In [1]: import numpy as np

In [2]: import numpy.linalg as la

In [3]: np.set_printoptions(precision=2, suppress=True, linewidth=120)

In [4]: J = np.load("layer0.npy")

In [5]: print(J)
[[-0.55  0.5   0.67]
 [-0.69 -0.73 -0.02]
 [ 0.48 -0.47  0.74]]

In [6]: vec = np.array([1, -2, 0])

In [7]: print(np.sort(np.abs(np.degrees(np.angle(la.eigvals(J))))))
[  0.   140.08 140.08]

In [8]: print(la.inv(J))
[[-0.55 -0.69  0.48]
 [ 0.5  -0.73 -0.47]
 [ 0.67 -0.02  0.74]]

In [9]: rng = np.random.default_rng(579)

In [10]: idx = rng.permutation(3)

In [11]: print(idx)
[0 2 1]

In [12]: B = J[idx][:, idx]

In [13]: print(round(np.trace(B), 2))
-0.53

In [14]: B = np.array([[3, 0, 1], [0, -3, 0]])

In [15]: C = np.kron(B, J)

In [16]: print(la.matrix_rank(C))
6

In [17]: F = np.loadtxt("case4.csv", delimiter=",")

In [18]: print(F.round(2) + 0)
[[ 0.05  0.07  0.08  0.57  0.81]
 [-0.05  0.33 -0.91  0.22 -0.09]
 [-0.75  0.15  0.25  0.49 -0.33]
 [-0.33 -0.88 -0.31  0.    0.12]
 [ 0.57 -0.29  0.07  0.62 -0.45]]

In [19]: # keeps lengths

In [20]: vec = np.array([1, -1, -1, 2, 0])

In [21]: h = np.maximum(F @ vec, 0)

In [22]: print(np.round(F * (h > 1e-9)[:, None], 2) + 0)
[[ 0.05  0.07  0.08  0.57  0.81]
 [-0.05  0.33 -0.91  0.22 -0.09]
 [ 0.    0.    0.    0.    0.  ]
 [-0.33 -0.88 -0.31  0.    0.12]
 [ 0.57 -0.29  0.07  0.62 -0.45]]

In [23]: feats = np.load("run11.npy")

In [24]: print(feats.round(2) + 0)
[[ -5.17  -8.41  -1.15 -21.07 -17.83  -7.98 -15.24   0.65]
 [ -5.16  -8.4   -1.15 -21.04 -17.81  -7.98 -15.22   0.65]
 [ -4.23  -7.17  -0.88 -18.61 -15.67  -7.26 -13.55   0.83]
 [ -0.86  -2.47  -0.09  -8.66  -7.05  -4.24  -6.62   1.18]
 [ -0.03  -1.05   0.    -5.15  -4.12  -3.05  -4.11   1.01]
 [  0.21   0.03  -0.14  -1.09  -0.91  -1.18  -1.01   0.29]
 [  0.01   0.    -0.06  -0.13  -0.13  -0.19  -0.13   0.01]
 [  0.     0.     0.04   0.07   0.08   0.11   0.07   0.  ]
 [  2.45   1.77   2.72   3.29   3.97   3.68   2.74   1.9 ]
 [  3.28   2.43   3.41   4.21   5.06   4.41   3.42   2.49]
 [  6.59   5.1    6.     7.86   9.35   6.95   6.05   4.78]
 [  7.27   5.67   6.51   8.63  10.23   7.44   6.6    5.24]
 [  9.34   7.39   8.01  10.95  12.9    8.86   8.23   6.62]
 [ 10.39   8.28   8.77  12.15  14.27   9.56   9.07   7.31]
 [ 12.68  10.21  10.38  14.76  17.22  11.05  10.89   8.8 ]
 [ 14.49  11.76  11.63  16.85  19.58  12.2   12.33   9.98]
 [ 20.88  17.27  15.94  24.3   27.91  16.13  17.47  14.04]
 [ 21.93  18.19  16.64  25.55  29.28  16.76  18.32  14.7 ]
 [ 23.34  19.42  17.57  27.22  31.14  17.61  19.46  15.59]]

In [25]: # rows and columns are dependent

In [26]: C = feats[[14, 9]].astype(float)

In [27]: for _ in range(6):
    ...:     idx = la.norm(feats[:, None] - C, axis=-1).argmin(axis=1)
    ...:     C = np.array([feats[idx == j].mean(axis=0) for j in range(2)])
    ...: 

In [28]: print(idx)
[1 1 1 1 1 1 1 1 1 1 0 0 0 0 0 0 0 0 0]

In [29]: print(np.abs(C[1] - C[0]).argmax())
4

In [30]: theta = np.radians(165)

In [31]: r_ = np.eye(8)

In [32]: r_[0, 0] = r_[1, 1] = np.cos(theta)

In [33]: r_[0, 1], r_[1, 0] = -np.sin(theta), np.sin(theta)

In [34]: print(r_)
[[-0.97 -0.26  0.    0.    0.    0.    0.    0.  ]
 [ 0.26 -0.97  0.    0.    0.    0.    0.    0.  ]
 [ 0.    0.    1.    0.    0.    0.    0.    0.  ]
 [ 0.    0.    0.    1.    0.    0.    0.    0.  ]
 [ 0.    0.    0.    0.    1.    0.    0.    0.  ]
 [ 0.    0.    0.    0.    0.    1.    0.    0.  ]
 [ 0.    0.    0.    0.    0.    0.    1.    0.  ]
 [ 0.    0.    0.    0.    0.    0.    0.    1.  ]]

In [35]: B = feats @ r_.T

In [36]: print(np.round(la.svd(feats, compute_uv=False), 2) + 0, np.round(la.svd(B, compute_uv=False), 2) + 0)
[135.66  26.86   4.85   0.     0.     0.     0.     0.  ] [135.66  26.86   4.85   0.     0.     0.     0.     0.  ]

In [37]: print(np.abs(B - feats).max(axis=0))
[50.91 32.14  0.    0.    0.    0.    0.    0.  ]

In [38]: print(np.allclose(feats @ feats.T, B @ B.T))
True

In [39]: U, sigma, vt = la.svd(feats, full_matrices=False)

In [40]: print(np.allclose(U * sigma @ vt, feats))
True

In [41]: print(np.cumsum(sigma ** 2) / np.sum(sigma ** 2))
[0.96 1.   1.   1.   1.   1.   1.   1.  ]

In [42]: print(round(np.sqrt((sigma ** 2).sum()), 2), np.round(la.norm(feats), 2))
138.37 138.37

In [43]: print(np.abs(vt[0]))
[0.34 0.3  0.25 0.47 0.51 0.3  0.34 0.21]

In [44]: print(np.abs(np.diag(la.qr(feats)[1])) > 1e-9)
[ True  True  True False False False False False]

In [45]: print(np.allclose(feats[:-1].T @ la.lstsq(feats[:-1].T, feats[-1])[0], feats[-1]))
True

In [46]: print(la.lstsq(feats[:-1].T, feats[-1])[2])
3

In [47]: E = np.load("out0.npy")

In [48]: print(E)
[[  3  -9   2]
 [  3  -9   8]
 [  9 -27   2]
 [  0   0   2]
 [  6 -18   6]
 [  7 -21   1]
 [  5 -15   1]
 [  4 -12   1]]

In [49]: # rank 2

In [50]: B = E / np.sqrt((E ** 2).mean(axis=1, keepdims=True))

In [51]: print(la.matrix_rank(E - E.mean(axis=1, keepdims=True)))
2

In [52]: print(la.matrix_rank(B) == la.matrix_rank(E))
True

In [53]: vec = np.array([2, 4, 9, 4, 0])

In [54]: target = F @ vec

In [55]: print(target)
[ 3.35 -6.09  3.27 -6.99  3.03]

In [56]: print(np.round(la.solve(F.T, F[2]), 2) + 0)
[0. 0. 1. 0. 0.]

In [57]: print(np.round(la.solve(F, 3 * target), 2) + 0)
[ 6. 12. 27. 12.  0.]

In [58]: print(np.round(la.solve(F, target + F[:, 1]), 2) + 0)
[2. 5. 9. 4. 0.]

In [59]: r = la.matrix_rank(E)

In [60]: print(r)
2

In [61]: null = la.svd(E)[2][r:].T

In [62]: print(np.allclose(E @ null, 0))
True

In [63]: print(la.matrix_rank(E.T @ E), la.matrix_rank(E @ E.T))
2 2

In [64]: print(null.shape)
(3, 1)

In [65]: print([int(la.matrix_rank(E[:, :j + 1])) for j in range(3)])
[1, 1, 2]

In [66]: U, sigma, vt = la.svd(E)

In [67]: print(sigma.round(2) + 0)
[47.92  8.32  0.  ]

In [68]: B = U[:, :2] @ np.diag(sigma[:2]) @ vt[:2]

In [69]: print(la.matrix_rank(B))
2

In [70]: print(round(la.norm(E - B) / la.norm(E), 2))
0.0

In [71]: print(la.matrix_rank(E, rtol=0.05))
2

In [72]: print(np.round(np.abs(E - B).max(), 2))
0.0

In [73]: data = np.array([[0.73, -0.32, -2.01, -2.68, -1.44, -0.13, -2.39, 2.02, -1.12],
    ...:     [-0.86, 0.64, 0.22, 2.96, -0.32, 0.46, 2.18, -1.24, 3.84],
    ...:     [-1.26, 0.6, 3.08, 4.59, 2.12, 0.28, 4.01, -3.28, 2.39]])

In [74]: # null space of dimension 7

In [75]: u, g = data[0], data[1]

In [76]: print(np.round(u @ u, 2))
25.0

In [77]: p = (u @ g) / (u @ u) * u

In [78]: print(g - p)
[-0.25  0.37 -1.45  0.73 -1.52  0.35  0.19  0.44  2.91]

In [79]: print(la.cond(data) > 100)
True

In [80]: print(la.matrix_rank(data, rtol=0.1))
2

In [81]: K = np.load("w.npy")

In [82]: print(K)
[[ -3  -3  -3  -3  -3  -3  -3  -3]
 [ -3  -6  -6  -6  -6  -6  -6  -6]
 [ -3  -6  -9  -9  -9  -9  -9  -9]
 [ -3  -6  -9 -12 -12 -12 -12 -12]
 [ -3  -6  -9 -12 -15 -15 -15 -15]
 [ -3  -6  -9 -12 -15 -18 -18 -18]
 [ -3  -6  -9 -12 -15 -18 -21 -21]
 [ -3  -6  -9 -12 -15 -18 -21 -24]]

In [83]: u = np.array([3, -1, -1])

In [84]: print(np.correlate(K[6], K[3], "full"))
[  36  108  216  360  540  747  972 1170 1080  954  792  594  369  189   63]

In [85]: print(np.cross(K[6, :3], K[3, :3]))
[0 0 0]

In [86]: print(np.polyval(u, K[6]))
[  29  113  251  443  689  989 1343 1343]

In [87]: print(np.array([np.convolve(row, u, "same") for row in K]))
[[ -6  -3  -3  -3  -3  -3  -3   6]
 [-15  -9  -6  -6  -6  -6  -6  12]
 [-15 -18 -12  -9  -9  -9  -9  18]
 [-15 -18 -21 -15 -12 -12 -12  24]
 [-15 -18 -21 -24 -18 -15 -15  30]
 [-15 -18 -21 -24 -27 -21 -18  36]
 [-15 -18 -21 -24 -27 -30 -24  42]
 [-15 -18 -21 -24 -27 -30 -33  45]]
